% python3 -q
>>> import numpy as np
>>> np.set_printoptions(precision=2, suppress=True, linewidth=140)
>>> J = np.load("m.npy")
>>> J
array([[-1.95, -7.  ],
       [-2.  , -6.95]])
>>> Uu, sv, Vt = np.linalg.svd(J)
>>> np.argmax(sv[:-1] / (sv[1:] + 1e-6)) + 1
np.int64(1)
>>> sv
array([10.25,  0.04])
>>> M2 = Uu[:, :1] @ np.diag(sv[:1]) @ Vt[:1]
>>> np.round(np.abs(J - M2).max(), 2)
np.float64(0.03)
>>> round(np.linalg.norm(J - M2) / np.linalg.norm(J), 2)
np.float64(0.0)
>>> print(M2)
[[-1.98 -6.99]
 [-1.97 -6.96]]
>>> np.linalg.matrix_rank(J, rtol=0.05)
np.int64(1)
>>> np.linalg.matrix_rank(M2)
np.int64(1)
>>> J - J[0]
array([[ 0.  ,  0.  ],
       [-0.05,  0.05]])
>>> J[:, 2]
Traceback (most recent call last):
  File "<python-input-14>", line 1, in <module>
    J[:, 2]
    ~^^^^^^
IndexError: index 2 is out of bounds for axis 1 with size 2
>>> np.round(np.linalg.norm(J), 2)
np.float64(10.25)
>>> np.zeros(2, 2)
Traceback (most recent call last):
  File "<python-input-16>", line 1, in <module>
    np.zeros(2, 2)
    ~~~~~~~~^^^^^^
TypeError: Cannot interpret '2' as a data type
>>> np.diff(J, axis=0)
array([[-0.05,  0.05]])
>>> np.abs(J).max()
np.float64(7.0)
>>> J.mean(axis=0)
array([-1.98, -6.97])
>>> evals, evecs = np.linalg.eig(J)
>>> np.sort(np.linalg.eigvals(np.linalg.inv(J)))
array([-0.11, 20.  ])
>>> np.round(np.prod(evals), 2)
np.float64(-0.45)
>>> evals
array([ 0.05, -8.95])
>>> O, r_ = np.linalg.qr(J)
>>> np.abs(np.diag(r_))
array([2.79, 0.16])
>>> O @ r_
array([[-1.95, -7.  ],
       [-2.  , -6.95]])
>>> m1 = np.array([[-1.5, 0.5, -2.0, 0.9, -0.5, -0.5, 1.5],
...     [-1.0, 0.48, -0.81, 0.28, 1.62, -1.49, 0.38],
...     [-1.0, 0.5, -0.8, 0.3, 1.6, -1.5, 0.4]])
>>> [round(float(x), 2) for x in np.linalg.svd(m1, compute_uv=False)[:3]]
[4.26, 2.41, 0.03]
>>> t = np.radians(180)
>>> r_ = np.eye(7)
>>> r_[2, 2] = r_[3, 3] = np.cos(t)
>>> r_[2, 3], r_[3, 2] = -np.sin(t), np.sin(t)
>>> r_.round(2) + 0
array([[ 1.,  0.,  0.,  0.,  0.,  0.,  0.],
       [ 0.,  1.,  0.,  0.,  0.,  0.,  0.],
       [ 0.,  0., -1.,  0.,  0.,  0.,  0.],
       [ 0.,  0.,  0., -1.,  0.,  0.,  0.],
       [ 0.,  0.,  0.,  0.,  1.,  0.,  0.],
       [ 0.,  0.,  0.,  0.,  0.,  1.,  0.],
       [ 0.,  0.,  0.,  0.,  0.,  0.,  1.]])
>>> M2 = m1 @ r_.T
>>> np.allclose(m1 @ m1.T, M2 @ M2.T)
True
